$ python -q
>>> import numpy as np
>>> np.set_printoptions(precision=2, suppress=True, linewidth=200, legacy="1.25")
>>> tidy = lambda a: np.round(a, 2) + 0
>>> feats = np.load("dump.npy")
>>> feats
array([[-9, -3],
       [-1, 26]])
>>> x = np.array([1, -2])
>>> target = feats @ x
>>> target
array([ -3, -53])
>>> tidy(np.linalg.solve(feats.T, feats[0]))
array([1., 0.])
>>> tidy(np.linalg.solve(feats, -3 * target))
array([-3.,  6.])
>>> T = np.stack([feats, 3 * feats, feats[::-1]])
>>> tidy(np.linalg.det(T))
array([ -237., -2133.,   237.])
>>> T.sum(axis=0)
array([[-37,  14],
       [-13, 101]])
>>> np.einsum("bij,cij->bc", T, T)
array([[ 767, 2301, -138],
       [2301, 6903, -414],
       [-138, -414,  767]])
>>> out = feats / np.sqrt((feats ** 2).mean(axis=1, keepdims=True))
>>> tidy(out[0])
array([-1.34, -0.45])
>>> tidy(np.linalg.norm(out, axis=1))
array([1.41, 1.41])
>>> np.linalg.matrix_rank(feats - feats.mean(axis=1, keepdims=True))
1
>>> X = np.array([[0, -2, 0, -2, 0, -2],
...     [0, -2, 0, -2, 0, -2],
...     [-2, -2, -2, -2, -2, -2],
...     [0, -2, 0, -2, 0, -2],
...     [0, -2, 0, -2, 0, -2],
...     [-2, -2, -2, -2, -2, -2]])
>>> (X - X.T) / 2
array([[ 0., -1.,  1., -1.,  0.,  0.],
       [ 1.,  0.,  1.,  0.,  1.,  0.],
       [-1., -1.,  0., -1., -1.,  0.],
       [ 1.,  0.,  1.,  0.,  1.,  0.],
       [ 0., -1.,  1., -1.,  0.,  0.],
       [ 0.,  0.,  0.,  0.,  0.,  0.]])
>>> np.trace(X)
-8
>>> tidy(np.sort(np.abs(np.linalg.eigvals(X))))
array([0., 0., 0., 0., 0., 8.])
>>> (X + X.T) / 2
array([[ 0., -1., -1., -1.,  0., -2.],
       [-1., -2., -1., -2., -1., -2.],
       [-1., -1., -2., -1., -1., -2.],
       [-1., -2., -1., -2., -1., -2.],
       [ 0., -1., -1., -1.,  0., -2.],
       [-2., -2., -2., -2., -2., -2.]])
>>> np.linalg.matrix_power(X, 2)
array([[ 4, 12,  4, 12,  4, 12],
       [ 4, 12,  4, 12,  4, 12],
       [ 8, 24,  8, 24,  8, 24],
       [ 4, 12,  4, 12,  4, 12],
       [ 4, 12,  4, 12,  4, 12],
       [ 8, 24,  8, 24,  8, 24]])
>>> np.allclose(X @ X.T, X.T @ X)
False
